$ python -q
>>> import numpy as np
>>> import numpy.linalg as la
>>> np.set_printoptions(precision=1, suppress=True, linewidth=100, floatmode="fixed")
>>> def tidy(a):
...     return np.round(a, 1) + 0
... 
>>> J = np.loadtxt("dump.csv", delimiter=",")
>>> print(J)
[[-0.6  0.0 -0.2]
 [-0.8  0.7 -0.6]
 [ 0.2 -1.6  1.6]
 [ 0.5 -2.2  2.1]
 [ 1.8 -5.8  4.6]
 [ 0.2  1.7 -0.5]
 [ 0.3 -2.0  0.6]
 [-0.9  3.0 -1.8]
 [-0.5  2.0 -1.2]
 [ 0.6 -0.9  1.0]
 [-0.7  2.0 -1.5]
 [-0.3  1.0 -1.1]
 [ 1.6 -4.1  3.2]
 [-1.4  2.4 -2.4]
 [ 1.4 -4.1  2.8]
 [-0.2  0.7 -0.6]
 [-0.8  1.0 -0.9]
 [-0.9  3.4 -2.5]
 [-0.5  2.0 -0.8]
 [-0.5  1.7 -1.0]
 [-1.6  4.3 -2.9]
 [ 0.8 -3.2  2.0]
 [-0.3  1.2 -0.5]
 [-0.4 -0.4 -0.4]
 [-1.7  4.4 -2.8]
 [ 0.1 -0.7  0.4]]
>>> Ac = J - J.mean(axis=0)
>>> vecs = la.svd(Ac)[2][:1]
>>> Y = Ac - Ac @ vecs.T @ vecs
>>> print(tidy(np.diag(vecs.T @ vecs)))
[0.1 0.6 0.3]
>>> print(tidy(Y.std(axis=0)))
[0.3 0.2 0.3]
>>> theta = np.radians(60)
>>> Rm = np.eye(3)
>>> Rm[0, 0] = Rm[2, 2] = np.cos(theta)
>>> Rm[0, 2], Rm[2, 0] = -np.sin(theta), np.sin(theta)
>>> print(tidy(Rm))
[[ 0.5  0.0 -0.9]
 [ 0.0  1.0  0.0]
 [ 0.9  0.0  0.5]]
>>> Y = J @ Rm.T
>>> print(tidy(Y))
[[-0.1  0.0 -0.6]
 [ 0.1  0.7 -1.0]
 [-1.3 -1.6  1.0]
 [-1.6 -2.2  1.5]
 [-3.1 -5.8  3.9]
 [ 0.5  1.7 -0.1]
 [-0.4 -2.0  0.6]
 [ 1.1  3.0 -1.7]
 [ 0.8  2.0 -1.0]
 [-0.6 -0.9  1.0]
 [ 0.9  2.0 -1.4]
 [ 0.8  1.0 -0.8]
 [-2.0 -4.1  3.0]
 [ 1.4  2.4 -2.4]
 [-1.7 -4.1  2.6]
 [ 0.4  0.7 -0.5]
 [ 0.4  1.0 -1.1]
 [ 1.7  3.4 -2.0]
 [ 0.4  2.0 -0.8]
 [ 0.6  1.7 -0.9]
 [ 1.7  4.3 -2.8]
 [-1.3 -3.2  1.7]
 [ 0.3  1.2 -0.5]
 [ 0.1 -0.4 -0.5]
 [ 1.6  4.4 -2.9]
 [-0.3 -0.7  0.3]]
>>> print(tidy(np.abs(Y - J).max(axis=0)))
[4.9 0.0 0.7]
>>> print(tidy(la.svd(J, compute_uv=False)), tidy(la.svd(Y, compute_uv=False)))
[16.9  1.9  1.2] [16.9  1.9  1.2]
>>> print(tidy(la.det(Rm)), np.trace(Rm))
1.0 2.0
>>> Ac = (J - J.mean(axis=0)) / J.std(axis=0)
>>> print(np.argwhere(np.abs(Ac) > 2))
[[4 0]
 [4 1]
 [4 2]]
>>> print(tidy(Ac.std(axis=0)))
[1.0 1.0 1.0]
>>> coef = la.lstsq(np.delete(Ac, 1, axis=1), Ac[:, 1])[0]
>>> print(tidy(1 - np.var(Ac[:, 1] - np.delete(Ac, 1, axis=1) @ coef)))
1.0
